$ ipython --no-banner

In [1]: import numpy as np

In [2]: from numpy import linalg as LA

In [3]: np.set_printoptions(suppress=True, linewidth=140)

In [4]: tidy = lambda a: np.round(a, 1) + 0

In [5]: W0 = np.array([[0, 1, 0, 0, 0, 3, 3],
   ...:     [0, 0, 2, 0, 3, 1, 2],
   ...:     [0, 0, 0, 2, 2, 1, 2],
   ...:     [0, 0, 0, 0, 0, 0, 3],
   ...:     [0, 0, 0, 0, 0, 3, 3],
   ...:     [0, 0, 0, 0, 0, 0, 1],
   ...:     [0, 0, 0, 0, 0, 0, 0]])

In [6]: tidy(LA.det(W0))
Out[6]: np.float64(0.0)

In [7]: tidy(np.abs(LA.eigvals(W0)).max())
Out[7]: np.float64(0.0)

In [8]: LA.matrix_power(W0, 2)
Out[8]: 
array([[ 0,  0,  2,  0,  3,  1,  5],
       [ 0,  0,  0,  4,  4, 11, 14],
       [ 0,  0,  0,  0,  0,  6, 13],
       [ 0,  0,  0,  0,  0,  0,  0],
       [ 0,  0,  0,  0,  0,  0,  3],
       [ 0,  0,  0,  0,  0,  0,  0],
       [ 0,  0,  0,  0,  0,  0,  0]])

In [9]: (W0 - W0.T) / 2
Out[9]: 
array([[ 0. ,  0.5,  0. ,  0. ,  0. ,  1.5,  1.5],
       [-0.5,  0. ,  1. ,  0. ,  1.5,  0.5,  1. ],
       [ 0. , -1. ,  0. ,  1. ,  1. ,  0.5,  1. ],
       [ 0. ,  0. , -1. ,  0. ,  0. ,  0. ,  1.5],
       [ 0. , -1.5, -1. ,  0. ,  0. ,  1.5,  1.5],
       [-1.5, -0.5, -0.5,  0. , -1.5,  0. ,  0.5],
       [-1.5, -1. , -1. , -1.5, -1.5, -0.5,  0. ]])

In [10]: tidy(np.sort(LA.eigvals(W0)))
Out[10]: array([0., 0., 0., 0., 0., 0., 0.])

In [11]: LA.matrix_rank(W0 - W0[0, 0] * np.eye(7))
Out[11]: np.int64(5)

In [12]: rng = np.random.default_rng(12)

In [13]: idx = rng.permutation(7)

In [14]: idx
Out[14]: array([1, 5, 3, 2, 6, 4, 0])

In [15]: other = W0[idx][:, idx]

In [16]: np.diag(other)
Out[16]: array([0, 0, 0, 0, 0, 0, 0])

In [17]: np.trace(other)
Out[17]: np.int64(0)

In [18]: x0 = np.array([2, -1, 5, -2, 0, -4, -2])

In [19]: LA.norm(W0 @ x0) <= LA.norm(W0, 2) * LA.norm(x0) + 1e-9
Out[19]: np.True_

In [20]: W0 @ x0
Out[20]: array([-19,   2, -12,  -6, -18,  -2,   0])

In [21]: W0 @ np.eye(7)[6]
Out[21]: array([3., 2., 2., 3., 3., 1., 0.])

In [22]: A = np.load("block0.npy")

In [23]: A
Out[23]: 
array([[ 0,  1, -1, -3],
       [ 0,  0,  3,  4],
       [ 0,  0,  0, -5],
       [ 0,  0,  0,  0]])

In [24]: r = LA.matrix_rank(A)

In [25]: r
Out[25]: np.int64(3)

In [26]: N = LA.svd(A)[2][r:].T

In [27]: np.allclose(A @ N, 0)
Out[27]: True

In [28]: A @ N
Out[28]: 
array([[0.],
       [0.],
       [0.],
       [0.]])

In [29]: [int(LA.matrix_rank(A[:, :j + 1])) for j in range(4)]
Out[29]: [0, 1, 2, 3]

In [30]: LA.matrix_rank(A.T @ A), LA.matrix_rank(A @ A.T)
Out[30]: (np.int64(3), np.int64(3))

In [31]: LA.matrix_power(A - np.diag(np.diag(A)), 4)
Out[31]: 
array([[0, 0, 0, 0],
       [0, 0, 0, 0],
       [0, 0, 0, 0],
       [0, 0, 0, 0]])

In [32]: [int(LA.matrix_rank(LA.matrix_power(A, p))) for p in range(1, 5)]
Out[32]: [3, 2, 1, 0]

In [33]: A.ravel(order="F")
Out[33]: array([ 0,  0,  0,  0,  1,  0,  0,  0, -1,  3,  0,  0, -3,  4, -5,  0])

In [34]: T = A.reshape(4, 2, -1)

In [35]: T.shape
Out[35]: (4, 2, 2)

In [36]: T[:, 0]
Out[36]: 
array([[0, 1],
       [0, 0],
       [0, 0],
       [0, 0]])

In [37]: np.swapaxes(T, 1, 2)[1]
Out[37]: 
array([[0, 3],
       [0, 4]])

In [38]: feats = np.load("data.npy")

In [39]: feats
Out[39]: 
array([[4, 6, 3, 1, 6, 3],
       [6, 0, 1, 3, 1, 3],
       [3, 1, 4, 3, 1, 3],
       [1, 3, 3, 0, 0, 3],
       [6, 1, 1, 0, 2, 5],
       [3, 3, 3, 3, 5, 0]])

In [40]: O, vecs = LA.qr(feats[:, :3])[0], LA.qr(feats[:, 3:])[0]

In [41]: sigma = LA.svd(O.T @ vecs, compute_uv=False)

In [42]: (sigma > 0.9).sum()
Out[42]: np.int64(2)

In [43]: tidy(LA.norm(O @ O.T - vecs @ vecs.T, 2))
Out[43]: np.float64(1.0)

In [44]: other = LA.inv(feats)

In [45]: tidy(feats @ other)
Out[45]: 
array([[1., 0., 0., 0., 0., 0.],
       [0., 1., 0., 0., 0., 0.],
       [0., 0., 1., 0., 0., 0.],
       [0., 0., 0., 1., 0., 0.],
       [0., 0., 0., 0., 1., 0.],
       [0., 0., 0., 0., 0., 1.]])

In [46]: w, vecs = LA.eigh(feats)

In [47]: (w > 1e-8).sum(), (w < -1e-8).sum()
Out[47]: (np.int64(3), np.int64(3))

In [48]: tidy(vecs.T @ vecs)
Out[48]: 
array([[1., 0., 0., 0., 0., 0.],
       [0., 1., 0., 0., 0., 0.],
       [0., 0., 1., 0., 0., 0.],
       [0., 0., 0., 1., 0., 0.],
       [0., 0., 0., 0., 1., 0.],
       [0., 0., 0., 0., 0., 1.]])

In [49]: tidy(w)
Out[49]: array([-6.9, -4.6, -0.4,  1.1,  4.2, 16.6])

In [50]: np.abs(vecs[:, -1]).round(6).argmax()
Out[50]: np.int64(0)

In [51]: tidy(LA.eigvalsh(feats + 4 * np.eye(6)))
Out[51]: array([-2.9, -0.6,  3.6,  5.1,  8.2, 20.6])

In [52]: tidy(LA.eigvalsh(feats @ feats))
Out[52]: array([  0.1,   1.2,  17.3,  21. ,  47.8, 276.6])

In [53]: tidy(LA.svd(feats, compute_uv=False))
Out[53]: array([16.6,  6.9,  4.6,  4.2,  1.1,  0.4])

In [54]: x0 = np.array([5, 4, 6, 4, 6, 5])

In [55]: y = feats @ x0

In [56]: beta, lr = np.zeros(6), 1 / LA.norm(feats, 2) ** 2

In [57]: for i in range(20):
    ...:     beta -= lr * feats.T @ (feats @ beta - y)
    ...:     if i % 5 == 0: print(i, round(LA.norm(feats @ beta - y), 1))
    ...: 
0 11.2
5 6.7
10 4.6
15 3.4

In [58]: tidy(LA.cond(feats))
Out[58]: np.float64(44.9)

In [59]: tidy(beta)
Out[59]: array([5.9, 4.9, 5.5, 3.7, 5.3, 4.2])

In [60]: x0 = np.array([1, -2, -2, -3, -3, 1])

In [61]: h1 = np.maximum(feats @ x0, 0)

In [62]: tidy(np.tanh(feats @ x0))
Out[62]: array([-1. , -1. , -1. , -1. ,  0.8, -1. ])

In [63]: np.maximum(feats @ x0, 0) - np.maximum(-feats @ x0, 0)
Out[63]: array([-32,  -5, -16,  -8,   1, -33])

In [64]: feats.T @ h1
Out[64]: array([6, 1, 1, 0, 2, 5])

In [65]: np.maximum(feats @ (3 * x0), 0)
Out[65]: array([0, 0, 0, 0, 3, 0])

In [66]: mat = np.load("w.npy")

In [67]: mat
Out[67]: 
array([[ 1,  0,  0,  0,  0,  0],
       [ 0,  1,  0,  0,  0,  3],
       [ 0,  0,  1,  3,  1,  0],
       [ 0,  0, -3, -3,  1,  0],
       [ 0,  0, -1,  3,  1,  0],
       [ 0,  2,  0,  0,  0,  0]])

In [68]: mat.shape
Out[68]: (6, 6)

In [69]: np.abs(mat).max()
Out[69]: np.int64(3)

In [70]: np.diff(mat, axis=0)
Out[70]: 
array([[-1,  1,  0,  0,  0,  3],
       [ 0, -1,  1,  3,  1, -3],
       [ 0,  0, -4, -6,  0,  0],
       [ 0,  0,  2,  6,  0,  0],
       [ 0,  2,  1, -3, -1,  0]])

In [71]: tidy(LA.svd(mat, compute_uv=False))
Out[71]: array([5.6, 3.3, 3.1, 1.8, 1. , 0.7])

In [72]: mat.sum(axis=1)
Out[72]: array([ 1,  4,  5, -5,  3,  2])

In [73]: tidy(mat.mean(axis=0))
Out[73]: array([ 0.2,  0.5, -0.5,  0.5,  0.5,  0.5])

In [74]: LA.matrix_rank(mat)
Out[74]: np.int64(6)
